% ipython --no-banner

In [1]: import numpy as np

In [2]: np.set_printoptions(precision=2, suppress=True, linewidth=100)

In [3]: tidy = lambda a: np.round(a, 2) + 0

In [4]: E = np.load("data.npy")

In [5]: print(E)
[[ 1 -2  4 -8]
 [ 1 -1  1 -1]
 [ 1  0  0  0]
 [ 1  1  1  1]]

In [6]: O, evecs = np.linalg.qr(E[:, :2])[0], np.linalg.qr(E[:, 2:])[0]

In [7]: sv = np.linalg.svd(O.T @ evecs, compute_uv=False)

In [8]: print((sv > 0.9).sum())
1

In [9]: print(tidy(sv))
[0.93 0.83]

In [10]: print(tidy(np.degrees(np.arccos(sv.clip(0, 1)))))
[21.97 34.06]

In [11]: B = E / np.sqrt((E ** 2).mean(axis=1, keepdims=True))

In [12]: print(E - E.mean(axis=1, keepdims=True))
[[ 2.25 -0.75  5.25 -6.75]
 [ 1.   -1.    1.   -1.  ]
 [ 0.75 -0.25 -0.25 -0.25]
 [ 0.    0.    0.    0.  ]]

In [13]: print(B[1])
[ 1. -1.  1. -1.]

In [14]: print(np.linalg.matrix_rank(B) == np.linalg.matrix_rank(E))
True

In [15]: print(tidy(np.linalg.norm(B, axis=1)))
[2. 2. 2. 2.]

In [16]: A = np.loadtxt("layer12.csv", delimiter=",")

In [17]: print(tidy(A))
[[-0.2   0.25  0.16 -0.52 -0.42 -0.25  0.06  0.6 ]
 [-0.37 -0.3  -0.1  -0.58  0.5   0.39 -0.14  0.04]
 [ 0.17 -0.26 -0.1   0.01 -0.55  0.41 -0.65  0.05]
 [-0.43  0.01  0.07 -0.25 -0.34 -0.28 -0.09 -0.74]
 [ 0.55  0.09  0.54 -0.4  -0.05  0.33  0.25 -0.26]
 [ 0.   -0.05  0.65  0.1   0.33 -0.36 -0.57  0.08]
 [-0.55  0.25  0.42  0.38 -0.12  0.53  0.14  0.07]
 [ 0.09  0.84 -0.26 -0.11  0.19  0.13 -0.36 -0.12]]

In [18]: # keeps lengths

In [19]: x0 = np.array([2, 2, 0, 1, 0, 2, 2, 4])

In [20]: print(tidy(A.T @ (A @ x0)))
[2. 2. 0. 1. 0. 2. 2. 4.]

In [21]: print(tidy(np.abs(np.linalg.eigvals(A))))
[1. 1. 1. 1. 1. 1. 1. 1.]

In [22]: print(tidy(np.linalg.norm(x0)), tidy(np.linalg.norm(A @ x0)))
5.74 5.74

In [23]: print(tidy(np.sort(np.abs(np.degrees(np.angle(np.linalg.eigvals(A)))))))
[  0.    67.48  67.48 100.53 100.53 145.82 145.82 180.  ]

In [24]: B = np.linalg.invert(A)
AttributeError: module 'numpy.linalg' has no attribute 'invert'


In [25]: B = np.linalg.inv(A)

In [26]: print(tidy(A @ B))
[[1. 0. 0. 0. 0. 0. 0. 0.]
 [0. 1. 0. 0. 0. 0. 0. 0.]
 [0. 0. 1. 0. 0. 0. 0. 0.]
 [0. 0. 0. 1. 0. 0. 0. 0.]
 [0. 0. 0. 0. 1. 0. 0. 0.]
 [0. 0. 0. 0. 0. 1. 0. 0.]
 [0. 0. 0. 0. 0. 0. 1. 0.]
 [0. 0. 0. 0. 0. 0. 0. 1.]]

In [27]: print(tidy(B))
[[-0.2  -0.37  0.17 -0.43  0.55  0.   -0.55  0.09]
 [ 0.25 -0.3  -0.26  0.01  0.09 -0.05  0.25  0.84]
 [ 0.16 -0.1  -0.1   0.07  0.54  0.65  0.42 -0.26]
 [-0.52 -0.58  0.01 -0.25 -0.4   0.1   0.38 -0.11]
 [-0.42  0.5  -0.55 -0.34 -0.05  0.33 -0.12  0.19]
 [-0.25  0.39  0.41 -0.28  0.33 -0.36  0.53  0.13]
 [ 0.06 -0.14 -0.65 -0.09  0.25 -0.57  0.14 -0.36]
 [ 0.6   0.04  0.05 -0.74 -0.26  0.08  0.07 -0.12]]

In [28]: print(np.allclose(B, A.T))
True

In [29]: print(tidy(np.linalg.slogdet(A)[0]))
-1.0

In [30]: print(tidy(np.linalg.cond(A)))
1.0

In [31]: print(tidy(np.linalg.det(A) * np.linalg.det(B)))
1.0

In [32]: data = np.array([[1.0, 0.2, 0.04, 0.01],
    ...:     [0.2, 1.0, 0.2, 0.04],
    ...:     [0.04, 0.2, 1.0, 0.2],
    ...:     [0.01, 0.04, 0.2, 1.0]])

In [33]: # equal to its transpose

In [34]: G = data.T @ data

In [35]: print(tidy(np.trace(G)), tidy((data ** 2).sum()))
4.25 4.25

In [36]: print(tidy(np.diag(G)))
[1.04 1.08 1.08 1.04]

In [37]: print(np.allclose(G, G.T))
True

In [38]: print(tidy(np.linalg.eigvalsh(G)[::-1]))
[1.86 1.17 0.72 0.5 ]

In [39]: t3 = np.stack([data, 4 * data, data[::-1]])

In [40]: print((t3 @ data.T).shape)
(3, 4, 4)

In [41]: print(t3.sum(axis=0))
[[5.01 1.04 0.4  1.05]
 [1.04 5.2  2.   0.4 ]
 [0.4  2.   5.2  1.04]
 [1.05 0.4  1.04 5.01]]

In [42]: print(tidy(np.linalg.norm(t3, axis=(1, 2))))
[2.06 8.24 2.06]

In [43]: print(t3.shape)
(3, 4, 4)

In [44]: Lm = np.linalg.cholesky(data)

In [45]: print(data / np.sqrt(np.outer(np.diag(data), np.diag(data))))
[[1.   0.2  0.04 0.01]
 [0.2  1.   0.2  0.04]
 [0.04 0.2  1.   0.2 ]
 [0.01 0.04 0.2  1.  ]]

In [46]: print(tidy(np.prod(np.diag(Lm)) ** 2), tidy(np.linalg.det(data)))
0.88 0.88

In [47]: print(tidy(Lm @ Lm.T))
[[1.   0.2  0.04 0.01]
 [0.2  1.   0.2  0.04]
 [0.04 0.2  1.   0.2 ]
 [0.01 0.04 0.2  1.  ]]

In [48]: B = data / np.linalg.norm(data, axis=1, keepdims=True)

In [49]: G = B @ B.T

In [50]: print(tidy(np.linalg.norm(B, axis=1)))
[1. 1. 1. 1.]

In [51]: print(np.argwhere(np.triu(np.abs(G) > 0.95, 1)))
[]

In [52]: print((np.abs(G) > 0.9).astype(int))
[[1 0 0 0]
 [0 1 0 0]
 [0 0 1 0]
 [0 0 0 1]]

In [53]: x0 = np.ones(4)

In [54]: for _ in range(3):
    ...:     x0 = data @ x0
    ...:     x0 /= np.linalg.norm(x0)
    ...:     print(round(x0 @ data @ x0, 2))
    ...: 
1.36
1.36
1.36

In [55]: print(tidy(x0))
[0.42 0.57 0.57 0.42]

In [56]: feats = np.load("run3.npy")

In [57]: print(feats)
[[3 1 1 0 1 5 1]
 [2 3 1 1 0 3 0]
 [4 0 1 5 1 1 1]
 [0 3 5 0 0 4 0]
 [1 4 4 2 0 0 3]
 [4 2 1 2 0 4 5]
 [2 2 5 0 4 3 4]]

In [58]: print(tidy(np.abs(np.linalg.eigvals(feats)).max()))
14.57

In [59]: print(tidy(np.sort(np.abs(np.linalg.eigvals(feats)))))
[ 0.45  2.01  2.58  4.45  4.45  6.18 14.57]

In [60]: feats.inv()
AttributeError: 'numpy.ndarray' object has no attribute 'inv'


In [61]: x0 = np.array([-3, -1, 2, -1, 1, -1, -1])

In [62]: a = np.maximum(feats @ x0, 0)

In [63]: print(np.maximum(feats @ x0, 0) - np.maximum(-feats @ x0, 0))
[-13 -11 -16   3  -4 -23  -1]

In [64]: print(feats.T @ a)
[ 0  9 15  0  0 12  0]

In [65]: print(np.maximum(feats @ (3 * x0), 0))
[0 0 0 9 0 0 0]

In [66]: print(tidy(np.tanh(feats @ x0)))
[-1.   -1.   -1.    1.   -1.   -1.   -0.76]

In [67]: M = np.loadtxt("a.csv", delimiter=",")

In [68]: print(M)
[[0. 0. 0.]
 [0. 7. 2.]
 [0. 4. 7.]]

In [69]: U, sv, vt = np.linalg.svd(M)

In [70]: evecs = vt[:(sv > 1e-8).sum()]

In [71]: rng = np.random.default_rng(57)

In [72]: x0 = M[1] + 5 * M[2] + rng.integers(2) * np.eye(3)[1]

In [73]: print(x0)
[ 0. 27. 37.]

In [74]: print(tidy(np.diag(evecs.T @ evecs)))
[0. 1. 1.]

In [75]: print(tidy(evecs.T @ evecs))
[[0. 0. 0.]
 [0. 1. 0.]
 [0. 0. 1.]]

In [76]: print((M - M.T) / 2)
[[ 0.  0.  0.]
 [ 0.  0. -1.]
 [ 0.  1.  0.]]

In [77]: print(tidy(np.linalg.det(M)))
0.0

In [78]: np.linalg.determinant(M)
AttributeError: module 'numpy.linalg' has no attribute 'determinant'


In [79]: print((M + M.T) / 2)
[[0. 0. 0.]
 [0. 7. 3.]
 [0. 3. 7.]]

In [80]: assert M == M.T
ValueError: The truth value of an array with more than one element is ambiguous. Use a.any() or a.all()


In [81]: B = M + rng.integers(-2, 3, (3, 2)) @ rng.integers(-2, 3, (2, 3))

In [82]: print(B)
[[ 1. -5. -1.]
 [ 2.  3.  2.]
 [ 0. -2.  5.]]

In [83]: print(np.abs(B - M).sum(axis=1))
[7. 6. 8.]

In [84]: U, sv, vt = np.linalg.svd(M)

In [85]: print(np.argmax(sv[:-1] / (sv[1:] + 1e-6)) + 1)
2

In [86]: B = U[:, :2] @ np.diag(sv[:2]) @ vt[:2]

In [87]: print(np.linalg.matrix_rank(B))
2

In [88]: print(tidy(B))
[[0. 0. 0.]
 [0. 7. 2.]
 [0. 4. 7.]]

In [89]: z = rng.permutation(3)

In [90]: print(z)
[1 2 0]

In [91]: B = M[z][:, z]

In [92]: print(np.diag(B))
[7. 7. 0.]

In [93]: print(tidy(np.sort(np.abs(np.linalg.eigvals(B)))))
[0.   4.17 9.83]

In [94]: print(np.trace(B))
14.0

In [95]: W0 = np.loadtxt("test18.csv", delimiter=",")

In [96]: print(W0)
[[ 7.  8.  4.  0.  6.]
 [ 1.  0.  2.  3.  5.]
 [ 3.  0.  5.  5. 10.]
 [ 6.  3.  7.  5. 11.]
 [ 4.  3.  4.  3.  6.]
 [ 5.  3.  5.  2.  6.]
 [ 2.  3.  7.  6.  5.]
 [ 0.  0.  0.  0.  0.]
 [ 7.  8. 10.  5. 10.]
 [ 1.  3.  5.  3.  0.]
 [ 3.  3.  2.  0.  1.]
 [ 3.  3.  2.  0.  1.]
 [ 0.  0.  0.  0.  0.]
 [ 2.  0.  3.  2.  5.]
 [ 4.  5.  2.  0.  5.]
 [ 3.  3.  8.  5.  5.]
 [ 5.  8.  7.  3.  5.]
 [ 2.  0.  3.  2.  5.]
 [ 1.  3.  5.  3.  0.]
 [ 2.  0.  3.  2.  5.]]

In [97]: # rows 10 and 11 are equal

In [98]: O, evecs = np.linalg.qr(W0[:, :3])[0], np.linalg.qr(W0[:, 3:])[0]

In [99]: sv = np.linalg.svd(O.T @ evecs, compute_uv=False)

In [100]: print((sv > 0.9).sum())
2

In [101]: print(tidy(np.linalg.norm(O @ O.T - evecs @ evecs.T, 2)))
1.0

In [102]: B = np.c_[W0[:, :3] @ np.array([[1, 4, 5], [2, 2, 0], [4, 5, 0]]), np.array([1, 0, 0, 0, 0, 0, 1, 1, 0, 0, 1, 2, 0, 2, 0, 1, 0, 0, 2, 2])]

In [103]: print(B)
[[39. 64. 35.  1.]
 [ 9. 14.  5.  0.]
 [23. 37. 15.  0.]
 [40. 65. 30.  0.]
 [26. 42. 20.  0.]
 [31. 51. 25.  0.]
 [36. 49. 10.  1.]
 [ 0.  0.  0.  1.]
 [63. 94. 35.  0.]
 [27. 35.  5.  0.]
 [17. 28. 15.  1.]
 [17. 28. 15.  2.]
 [ 0.  0.  0.  0.]
 [14. 23. 10.  2.]
 [22. 36. 20.  0.]
 [41. 58. 15.  1.]
 [49. 71. 25.  0.]
 [14. 23. 10.  0.]
 [27. 35.  5.  2.]
 [14. 23. 10.  2.]]

In [104]: print(np.linalg.matrix_rank(np.c_[W0, B]))
6

In [105]: print(tidy(np.linalg.norm(np.linalg.qr(W0)[0].T @ B, axis=0) ** 2 / ((B ** 2).sum(axis=0) + 1e-12)))
[1.   1.   1.   0.34]

In [106]: print(np.linalg.matrix_rank(B))
4

In [107]: print(tidy(np.linalg.norm(B - W0 @ np.linalg.lstsq(W0, B)[0], axis=0)))
[0.   0.   0.   3.73]

In [108]: F = np.load("sample15.npy")

In [109]: print(F)
[[ 1.3   0.6   0.4  -1.9  -1.8   0.7 ]
 [-0.9  -1.9  -1.8   1.7   0.1  -0.3 ]
 [ 0.   -0.6  -0.9   0.7  -0.2  -0.7 ]
 [ 0.5  -0.6  -0.9   1.6   0.7  -0.2 ]
 [-0.77  0.22  3.5   0.08  0.5   0.11]
 [-0.9   0.6   0.1  -1.6   0.3  -0.6 ]
 [-0.7   0.3   3.4  -0.1   0.3   0.3 ]
 [-0.3  -1.7   0.1   1.   -0.4  -0.2 ]]

In [110]: B = np.linalg.inv(data)

In [111]: print(tidy(np.linalg.inv(B)))
[[1.   0.2  0.04 0.01]
 [0.2  1.   0.2  0.04]
 [0.04 0.2  1.   0.2 ]
 [0.01 0.04 0.2  1.  ]]

In [112]: print(tidy(np.linalg.det(data) * np.linalg.det(B)))
1.0

In [113]: print(tidy(B))
[[ 1.04 -0.21  0.    0.  ]
 [-0.21  1.08 -0.21  0.  ]
 [ 0.   -0.21  1.08 -0.21]
 [ 0.    0.   -0.21  1.04]]

In [114]: print(tidy(np.linalg.det(data) * B))
[[ 0.92 -0.18  0.    0.  ]
 [-0.18  0.96 -0.18  0.  ]
 [ 0.   -0.18  0.96 -0.18]
 [ 0.    0.   -0.18  0.92]]

In [115]: B = W0 + rng.integers(-2, 3, (20, 3)) @ rng.integers(-2, 3, (3, 5))

In [116]: print(B)
[[ 5.  9.  6. -3.  3.]
 [ 2.  1.  1.  3.  5.]
 [ 5. -1.  2.  5. 11.]
 [ 8. -3.  1.  1. 11.]
 [ 2.  3.  6.  1.  4.]
 [ 3.  6.  8.  0.  3.]
 [ 3.  3.  5.  4.  4.]
 [ 2. -3. -4. -1.  1.]
 [ 6.  8. 10.  1.  7.]
 [ 2.  0.  2.  1.  0.]
 [ 1.  3.  4. -2. -1.]
 [ 3.  2.  2.  1.  2.]
 [-2.  2.  3. -1. -2.]
 [ 3. -2. -1. -4.  2.]
 [ 3.  5.  4.  2.  6.]
 [ 3.  3. 10. 11.  9.]
 [ 6.  5.  5.  4.  7.]
 [ 3. -1.  1.  1.  5.]
 [ 4. -3. -3. -3. -1.]
 [ 4. -3. -2. -2.  4.]]

In [117]: print(B - W0)
[[-2.  1.  2. -3. -3.]
 [ 1.  1. -1.  0.  0.]
 [ 2. -1. -3.  0.  1.]
 [ 2. -6. -6. -4.  0.]
 [-2.  0.  2. -2. -2.]
 [-2.  3.  3. -2. -3.]
 [ 1.  0. -2. -2. -1.]
 [ 2. -3. -4. -1.  1.]
 [-1.  0.  0. -4. -3.]
 [ 1. -3. -3. -2.  0.]
 [-2.  0.  2. -2. -2.]
 [ 0. -1.  0.  1.  1.]
 [-2.  2.  3. -1. -2.]
 [ 1. -2. -4. -6. -3.]
 [-1.  0.  2.  2.  1.]
 [ 0.  0.  2.  6.  4.]
 [ 1. -3. -2.  1.  2.]
 [ 1. -1. -2. -1.  0.]
 [ 3. -6. -8. -6. -1.]
 [ 2. -3. -5. -4. -1.]]

In [118]: print(np.linalg.matrix_rank(B - W0, tol=1e-8))
3

In [119]: print(np.abs(B - W0).sum(axis=1))
[11.  3.  7. 18.  8. 13.  6. 11.  8.  9.  8.  3. 10. 16.  6. 12.  9.  5. 24. 15.]

In [120]: def softmax(z):
     ...:     e = np.exp(z - z.max(axis=-1, keepdims=True))
     ...:     return e / e.sum(axis=-1, keepdims=True)
     ...: 

In [121]: print(tidy(softmax(B).sum(axis=1)))
[1. 1. 1. 1. 1. 1. 1. 1. 1. 1. 1. 1. 1. 1. 1. 1. 1. 1. 1. 1.]

In [122]: print(tidy(softmax(B[3])))
[0.05 0.   0.   0.   0.95]

In [123]: S = B @ B.T / np.sqrt(5)

In [124]: print(tidy(softmax(S)[3] @ B))
[ 8. -3.  1.  1. 11.]

In [125]: z = rng.permutation(7)

In [126]: print(z)
[1 5 3 6 2 0 4]

In [127]: B = feats[z][:, z]

In [128]: print(np.allclose(B, feats))
False

In [129]: print(tidy(np.linalg.det(B)), tidy(np.linalg.det(feats[z])))
4201.0 -4201.0

In [130]: print(np.trace(B))
15

In [131]: K = np.loadtxt("arr.csv", delimiter=",")

In [132]: print(tidy(K))
[[ 0.   -0.54  1.16 -0.94]
 [-0.16  0.75 -1.3   1.23]
 [ 0.01  0.52 -1.19  1.2 ]
 [ 0.    0.3  -0.13  0.32]
 [-0.04 -1.03  1.77 -1.78]
 [-0.02  1.08 -1.74  1.81]
 [-0.07 -0.69  1.   -1.12]
 [ 0.08 -0.35  0.94 -1.04]
 [-0.16  0.22  0.    0.28]
 [-0.11 -0.16  0.27 -0.06]
 [ 0.18 -0.35  0.85 -0.82]
 [ 0.09 -0.94  2.   -1.85]
 [-0.1  -0.11  0.02 -0.1 ]
 [-0.08  0.55 -1.11  0.97]
 [-0.16  0.28 -0.34  0.4 ]
 [ 0.12  1.62 -3.7   3.37]
 [-0.08 -0.68  1.45 -1.48]
 [ 0.08  1.62 -3.09  3.07]
 [-0.08  1.   -1.84  1.57]
 [ 0.07  0.21 -0.46  0.67]
 [ 0.06  0.28 -0.33  0.26]
 [ 0.07 -0.21  0.16 -0.2 ]
 [ 0.16 -1.08  1.79 -1.86]
 [ 0.14  0.43 -0.98  0.8 ]
 [ 0.01 -0.09  0.32 -0.36]
 [ 0.08  0.24 -0.25  0.12]
 [-0.11 -0.08 -0.03 -0.15]
 [-0.18 -0.47  0.86 -0.74]
 [ 0.05 -0.87  1.67 -1.69]
 [ 0.13  1.24 -2.54  2.47]
 [-0.07 -1.57  2.92 -3.07]
 [-0.02 -1.27  2.59 -2.62]
 [ 0.08 -0.49  0.89 -0.86]
 [ 0.07  0.42 -0.46  0.36]
 [-0.06 -0.2   0.15 -0.03]
 [ 0.   -0.01  0.07  0.07]
 [-0.07  0.43 -0.96  0.98]
 [-0.1  -1.86  4.12 -4.07]
 [ 0.09 -1.2   2.18 -2.13]]

In [133]: G = np.cov(K, rowvar=False)

In [134]: print(tidy(G))
[[ 0.01  0.01 -0.02  0.02]
 [ 0.01  0.68 -1.32  1.29]
 [-0.02 -1.32  2.62 -2.56]
 [ 0.02  1.29 -2.56  2.52]]

In [135]: print(tidy(np.linalg.eigvalsh(G)[::-1]))
[5.8  0.01 0.01 0.01]

In [136]: print(tidy(np.polyfit(K[:, 1], K[:, 0], 1)))
[0.01 0.  ]

In [137]: print([round(float(x), 2) for x in np.linalg.svd(K, compute_uv=False)[:3]])
[14.94, 0.69, 0.6]

In [138]: print(np.argsort(-np.linalg.norm(K, axis=0).round(6), kind="stable")[:3])
[2 3 1]

In [139]: print(tidy(np.abs(np.linalg.svd(K)[2][-1])))
[0.65 0.04 0.54 0.53]

In [140]: z = K[:, 3] > np.median(K[:, 3])

In [141]: u = K[z].mean(axis=0) - K[~z].mean(axis=0)

In [142]: print(z.astype(int))
[0 1 1 1 0 1 0 0 1 0 0 0 0 1 1 1 0 1 1 1 1 0 0 1 0 1 0 0 0 1 0 0 0 1 1 1 1 0 0]

In [143]: print(np.argsort(-np.abs(u).round(6), kind="stable"))
[2 3 1 0]

In [144]: print(tidy((((K - K.mean(axis=0)) @ u > 0) == z).mean()))
0.95

In [145]: print(tidy(u))
[ 0.    1.28 -2.41  2.4 ]

In [146]: print(((K - K.mean(axis=0)) @ u > 0).astype(int))
[0 1 1 1 0 1 0 0 1 0 0 0 1 1 1 1 0 1 1 1 1 0 0 1 0 1 1 0 0 1 0 0 0 1 1 1 1 0 0]
